% ipython --no-banner

In [1]: import numpy as np

In [2]: import numpy.linalg as la

In [3]: np.set_printoptions(precision=2, suppress=True, linewidth=100, sign=" ")

In [4]: data = np.load("block5.npy")

In [5]: data
Out[5]: 
array([[  9.13,  10.39,   2.82,   6.68,  14.29],
       [ 10.28,  10.59,   5.61,   8.67,  14.04],
       [  9.86,  10.98,   4.74,   7.45,  13.48],
       [ -4.08,  -2.59,   3.15,  -8.33,   8.65],
       [ -4.09,  -2.18,   4.49,  -8.1 ,   5.63],
       [ 10.17,  10.24,   5.81,   6.48,  14.85],
       [  8.76,  10.61,   5.24,   6.42,  15.68],
       [ -7.22,  -4.5 ,   3.63,  -8.45,   6.13],
       [ -4.29,  -3.59,   3.05,  -8.33,   6.91],
       [ -5.39,  -4.95,   5.  ,  -7.83,   7.41],
       [ -4.09,  -6.05,   3.02, -10.24,   8.85],
       [ -4.99,  -4.47,   3.37,  -9.21,   6.84],
       [  9.35,  12.  ,   5.91,   7.17,  15.88],
       [  9.91,  12.01,   5.44,   7.91,  14.88],
       [ -4.47,  -3.96,   2.03,  -8.27,   8.69],
       [ 10.52,  14.4 ,   1.96,   6.04,  15.24],
       [ 10.89,  11.34,   4.68,   8.13,  15.97]])

In [6]: gram = np.cov(data, rowvar=False)

In [7]: np.polyfit(data[:, 3], data[:, 0], 1)
Out[7]: array([ 0.92,  3.16])

In [8]: la.eigvalsh(gram)[::-1]
Out[8]: array([ 203.12,    1.86,    1.25,    0.53,    0.4 ])

In [9]: np.round(np.corrcoef(data[:, 3], data[:, 0])[0, 1], 2)
Out[9]: np.float64(0.99)

In [10]: np.corrcoef(data.T)
Out[10]: 
array([[ 1.  ,  0.99,  0.46,  0.99,  0.97],
       [ 0.99,  1.  ,  0.43,  0.98,  0.95],
       [ 0.46,  0.43,  1.  ,  0.51,  0.42],
       [ 0.99,  0.98,  0.51,  1.  ,  0.96],
       [ 0.97,  0.95,  0.42,  0.96,  1.  ]])

In [11]: gram.shape
Out[11]: (5, 5)
